% ipython --no-banner

In [1]: import numpy as np

In [2]: np.set_printoptions(precision=1, suppress=True, linewidth=120, legacy="1.25")

In [3]: tidy = lambda a: np.round(a, 1) + 0

In [4]: W0 = np.array([[4.3, 2.0, -3.0, -1.0, -4.0, 2.0],
   ...:     [-4.0, 4.3, -5.0, -2.0, -3.0, -2.0],
   ...:     [-2.0, -2.0, 0.3, -2.0, 5.0, -2.0],
   ...:     [3.0, 5.0, 0.0, 5.3, 0.0, -5.0],
   ...:     [2.0, -2.0, 4.0, 5.0, 5.3, 4.0],
   ...:     [4.0, 2.0, -3.0, -1.0, -4.0, 2.3]])

In [5]: tidy(np.abs(np.linalg.svd(W0)[2][-1]))
Out[5]: array([0. , 0.6, 0.6, 0.5, 0.1, 0.2])

In [6]: tidy(np.linalg.norm(W0, 2) / np.linalg.norm(W0))
Out[6]: 0.7

In [7]: [round(float(x), 1) for x in np.linalg.svd(W0, compute_uv=False)[:3]]
Out[7]: [13.8, 10.3, 9.1]

In [8]: np.linalg.matrix_rank(W0, rtol=0.1)
Out[8]: 5

In [9]: r0 = np.array([5, -3, 7, 0, -7, -3])

In [10]: Y = W0 + np.outer(r0, np.eye(6)[3])

In [11]: np.linalg.matrix_rank(np.linalg.inv(Y) - np.linalg.inv(W0), tol=1e-8)
Out[11]: 1

In [12]: np.linalg.matrix_rank(Y - W0)
Out[12]: 1

In [13]: tidy(np.linalg.det(Y) / np.linalg.det(W0)), tidy(1 + np.linalg.solve(W0, r0)[3])
Out[13]: (82.6, 82.6)

In [14]: Y
Out[14]: 
array([[ 4.3,  2. , -3. ,  4. , -4. ,  2. ],
       [-4. ,  4.3, -5. , -5. , -3. , -2. ],
       [-2. , -2. ,  0.3,  5. ,  5. , -2. ],
       [ 3. ,  5. ,  0. ,  5.3,  0. , -5. ],
       [ 2. , -2. ,  4. , -2. ,  5.3,  4. ],
       [ 4. ,  2. , -3. , -4. , -4. ,  2.3]])

In [15]: rng = np.random.default_rng(486)

In [16]: labels = rng.permutation(6)

In [17]: labels
Out[17]: array([5, 3, 1, 4, 0, 2])

In [18]: Y = W0[labels][:, labels]

In [19]: np.allclose(Y, W0)
Out[19]: False

In [20]: np.trace(Y)
Out[20]: 21.8

In [21]: r0 = np.array([1, 0, 3])

In [22]: np.cross(W0[3, :3], W0[1, :3])
Out[22]: array([-25. ,  15. ,  32.9])

In [23]: tidy(np.polyval(r0, W0[3]))
Out[23]: array([12. , 28. ,  3. , 31.1,  3. , 28. ])

In [24]: tidy(np.correlate(W0[3], W0[1], "full"))
Out[24]: array([ -6. , -19. , -21. , -35.6, -28. ,   8.9, -31.5,  32.8,   3.8, -21.5,  20. ])

In [25]: tidy(np.array([np.convolve(row, r0, "same") for row in W0]))
Out[25]: 
array([[  2. ,   9.9,   5. , -13. ,  -1. , -12. ],
       [  4.3, -17. ,  10.9, -18. ,  -8. ,  -9. ],
       [ -2. ,  -5.7,  -8. ,   5.9,  -8. ,  15. ],
       [  5. ,   9. ,  20.3,   0. ,  10.9,   0. ],
       [ -2. ,  10. ,  -1. ,  17.3,  19. ,  15.9],
       [  2. ,   9. ,   5. , -13. ,  -0.7, -12. ]])

In [26]: x0 = np.array([2, 8, 1, 9, 3, 8])

In [27]: target = W0 @ x0

In [28]: coef, lr = np.zeros(6), 1 / np.linalg.norm(W0, 2) ** 2

In [29]: for i in range(300):
    ...:     coef -= lr * W0.T @ (W0 @ coef - target)
    ...:     if i % 50 == 0: print(i, round(np.linalg.norm(W0 @ coef - target), 1))
    ...: 
0 57.7
50 1.3
100 0.1
150 0.1
200 0.1
250 0.1

In [30]: tidy(np.linalg.cond(W0))
Out[30]: 487.4

In [31]: tidy(coef)
Out[31]: array([ 1.9,  6. , -0.8, 10.5,  2.7,  7.5])

In [32]: arr = np.array([[0.0, -1.0, -1.0, -1.0],
    ...:     [-1.0, 0.0, -1.0, -1.0],
    ...:     [-1.0, -1.0, 0.0, -1.0],
    ...:     [-1.0, -1.0, -1.0, 0.0]])

In [33]: arr
Out[33]: 
array([[ 0., -1., -1., -1.],
       [-1.,  0., -1., -1.],
       [-1., -1.,  0., -1.],
       [-1., -1., -1.,  0.]])

In [34]: P = np.triu(np.array([[3, -2, -2, 3], [-3, -3, 0, -2], [-1, 1, -3, -3], [-2, 0, 3, -1]]), 1) + np.eye(4)

In [35]: Y = P @ arr @ np.linalg.inv(P)

In [36]: Y
Out[36]: 
array([[  1.,   0.,   0.,   0.],
       [  1.,   4.,   3.,  13.],
       [  2.,   6.,   7.,  26.],
       [ -1.,  -3.,  -3., -12.]])

In [37]: P @ arr - arr @ P
Out[37]: 
array([[ 1., -1., -1., -1.],
       [ 2.,  0.,  0.,  0.],
       [ 3.,  1.,  1.,  1.],
       [ 0., -2., -2., -2.]])

In [38]: tidy(np.linalg.det(Y))
Out[38]: -3.0

In [39]: tidy(np.poly(Y))
Out[39]: array([ 1.,  0., -6.,  8., -3.])
